$ python3 -q
>>> import numpy as np
>>> from numpy import linalg as LA
>>> np.set_printoptions(precision=3, suppress=True, linewidth=200, sign=" ")
>>> X = np.load("layer6.npy")
>>> X
array([[ 0.326,  0.049,  0.103,  0.331,  0.191, -0.075, -0.012, -0.234],
       [ 0.049,  0.902, -0.217,  0.091, -0.152, -0.084,  0.02 , -0.016],
       [ 0.103, -0.217,  0.475,  0.135, -0.232, -0.345, -0.012, -0.02 ],
       [ 0.331,  0.091,  0.135,  0.592,  0.229, -0.093, -0.101,  0.184],
       [ 0.191, -0.152, -0.232,  0.229,  0.516,  0.244,  0.154, -0.024],
       [-0.075, -0.084, -0.345, -0.093,  0.244,  0.361, -0.175,  0.007],
       [-0.012,  0.02 , -0.012, -0.101,  0.154, -0.175,  0.929,  0.025],
       [-0.234, -0.016, -0.02 ,  0.184, -0.024,  0.007,  0.025,  0.899]])
>>> left, sig, Vt = LA.svd(X)
>>> np.argmax(sig[:-1] / (sig[1:] + 1e-6)) + 1
np.int64(5)
>>> sig.round(3) + 0
array([ 1.,  1.,  1.,  1.,  1.,  0.,  0.,  0.])
>>> A2 = left[:, :5] @ np.diag(sig[:5]) @ Vt[:5]
>>> LA.matrix_rank(A2)
np.int64(5)
>>> A2
array([[ 0.326,  0.049,  0.103,  0.331,  0.191, -0.075, -0.012, -0.234],
       [ 0.049,  0.902, -0.217,  0.091, -0.152, -0.084,  0.02 , -0.016],
       [ 0.103, -0.217,  0.475,  0.135, -0.232, -0.345, -0.012, -0.02 ],
       [ 0.331,  0.091,  0.135,  0.592,  0.229, -0.093, -0.101,  0.184],
       [ 0.191, -0.152, -0.232,  0.229,  0.516,  0.244,  0.154, -0.024],
       [-0.075, -0.084, -0.345, -0.093,  0.244,  0.361, -0.175,  0.007],
       [-0.012,  0.02 , -0.012, -0.101,  0.154, -0.175,  0.929,  0.025],
       [-0.234, -0.016, -0.02 ,  0.184, -0.024,  0.007,  0.025,  0.899]])
>>> round(float(LA.norm(X - A2, 2)), 3), round(float(sig[5]), 3)
(0.0, 0.0)
>>> LA.matrix_rank(X, rtol=0.05)
np.int64(5)
>>> np.round(LA.norm(X - A2) / LA.norm(X), 3)
np.float64(0.0)
>>> K = np.array([[0, 0, -5, 20, -20, 10],
...     [22, -13, 2, 21, -23, 21],
...     [-13, 17, -27, 7, -17, 15],
...     [2, 7, -21, 13, -23, 23]])
>>> r0, r1 = K[2], K[0]
>>> r0 @ r0
np.int64(1750)
>>> pr = (r0 @ r1) / (r0 @ r0) * r0
>>> pr
array([ -5.683,   7.431, -11.803,   3.06 ,  -7.431,   6.557])
>>> x0 = np.array([4, 1, -7, 5, -9, 3])
>>> h = np.maximum(K @ x0, 0)
>>> np.flatnonzero(h > 1e-9)
array([ 0,  1,  2,  3])
>>> h
array([ 345,  436,  387,  503])
>>> np.tanh(K @ x0)
array([ 1.,  1.,  1.,  1.])
>>> K.T @ h
array([  5567,   4432, -21865,  25304, -35076,  29980])
>>> m1 = np.load("a.npy")
>>> m1
array([[ 1.5  ,  1.   ,  3.06 ,  0.5  ],
       [ 0.1  ,  1.   ,  2.936,  1.6  ],
       [ 0.9  ,  0.5  ,  1.508,  1.8  ],
       [ 0.1  , -0.3  , -0.922,  0.   ],
       [ 0.2  , -1.4  , -4.214,  2.4  ],
       [-1.   , -0.9  , -2.722, -0.6  ],
       [-0.3  , -0.6  , -1.734,  0.9  ],
       [-0.6  ,  0.   , -0.016, -1.7  ],
       [ 0.3  , -0.6  , -1.828, -0.9  ],
       [ 0.2  ,  0.4  ,  1.096, -0.4  ],
       [ 0.9  ,  0.4  ,  1.229,  0.3  ],
       [ 0.5  ,  2.2  ,  6.477, -0.6  ],
       [ 0.4  ,  0.6  ,  1.775,  0.4  ],
       [ 0.4  ,  1.8  ,  5.464, -0.5  ]])
>>> np.abs(LA.svd(m1)[2][-1])
array([ 0.009,  0.948,  0.318,  0.001])
>>> round(np.log10(LA.cond(m1)))
2
>>> C2 = np.cov(m1, rowvar=False)
>>> np.median(m1, axis=0)
array([ 0.25 ,  0.4  ,  1.163,  0.15 ])
>>> C2.shape
(4, 4)
>>> round(np.corrcoef(m1[:, 1], m1[:, 3])[0, 1], 3)
np.float64(-0.184)
>>> np.polyfit(m1[:, 1], m1[:, 3], 1)
array([-0.207,  0.289])
>>> np.argsort(-m1.std(axis=0).round(6), kind="stable")
array([ 2,  3,  1,  0])
>>> m1.std(axis=0)
array([ 0.607,  0.978,  2.925,  1.101])
>>> C2
array([[ 0.396,  0.314,  0.95 ,  0.24 ],
       [ 0.314,  1.03 ,  3.081, -0.214],
       [ 0.95 ,  3.081,  9.217, -0.629],
       [ 0.24 , -0.214, -0.629,  1.305]])
>>> x0 = np.array([3, -2, 3, 1])
>>> rhs = m1 @ x0
>>> coef, lr = np.zeros(4), 1 / LA.norm(m1, 2) ** 2
>>> for i in range(30):
...     coef -= lr * m1.T @ (m1 @ coef - rhs)
...     if i % 5 == 0: print(i, round(LA.norm(m1 @ coef - rhs), 3))
... 
0 8.015
5 4.936
10 3.591
15 2.972
20 2.617
25 2.355
>>> round(float(LA.cond(m1)), 3)
188.731
>>> coef
array([ 1.783,  0.736,  2.247,  1.355])
>>> m1.ravel(order="F")
array([ 1.5  ,  0.1  ,  0.9  ,  0.1  ,  0.2  , -1.   , -0.3  , -0.6  ,  0.3  ,  0.2  ,  0.9  ,  0.5  ,  0.4  ,  0.4  ,  1.   ,  1.   ,  0.5  , -0.3  , -1.4  , -0.9  , -0.6  ,  0.   , -0.6  ,  0.4  ,
        0.4  ,  2.2  ,  0.6  ,  1.8  ,  3.06 ,  2.936,  1.508, -0.922, -4.214, -2.722, -1.734, -0.016, -1.828,  1.096,  1.229,  6.477,  1.775,  5.464,  0.5  ,  1.6  ,  1.8  ,  0.   ,  2.4  , -0.6  ,
        0.9  , -1.7  , -0.9  , -0.4  ,  0.3  , -0.6  ,  0.4  , -0.5  ])
>>> m1.reshape(14, 5)
Traceback (most recent call last):
  File "<python-input-44>", line 1, in <module>
    m1.reshape(14, 5)
    ~~~~~~~~~~^^^^^^^
ValueError: cannot reshape array of size 56 into shape (14,5)
>>> m1.reshape(-1, 2)
array([[ 1.5  ,  1.   ],
       [ 3.06 ,  0.5  ],
       [ 0.1  ,  1.   ],
       [ 2.936,  1.6  ],
       [ 0.9  ,  0.5  ],
       [ 1.508,  1.8  ],
       [ 0.1  , -0.3  ],
       [-0.922,  0.   ],
       [ 0.2  , -1.4  ],
       [-4.214,  2.4  ],
       [-1.   , -0.9  ],
       [-2.722, -0.6  ],
       [-0.3  , -0.6  ],
       [-1.734,  0.9  ],
       [-0.6  ,  0.   ],
       [-0.016, -1.7  ],
       [ 0.3  , -0.6  ],
       [-1.828, -0.9  ],
       [ 0.2  ,  0.4  ],
       [ 1.096, -0.4  ],
       [ 0.9  ,  0.4  ],
       [ 1.229,  0.3  ],
       [ 0.5  ,  2.2  ],
       [ 6.477, -0.6  ],
       [ 0.4  ,  0.6  ],
       [ 1.775,  0.4  ],
       [ 0.4  ,  1.8  ],
       [ 5.464, -0.5  ]])
>>> T = m1.reshape(14, 2, -1)
>>> T.shape
(14, 2, 2)
>>> T[:, 0]
array([[ 1.5,  1. ],
       [ 0.1,  1. ],
       [ 0.9,  0.5],
       [ 0.1, -0.3],
       [ 0.2, -1.4],
       [-1. , -0.9],
       [-0.3, -0.6],
       [-0.6,  0. ],
       [ 0.3, -0.6],
       [ 0.2,  0.4],
       [ 0.9,  0.4],
       [ 0.5,  2.2],
       [ 0.4,  0.6],
       [ 0.4,  1.8]])
>>> np.swapaxes(T, 1, 2)[7]
array([[-0.6  , -0.016],
       [ 0.   , -1.7  ]])
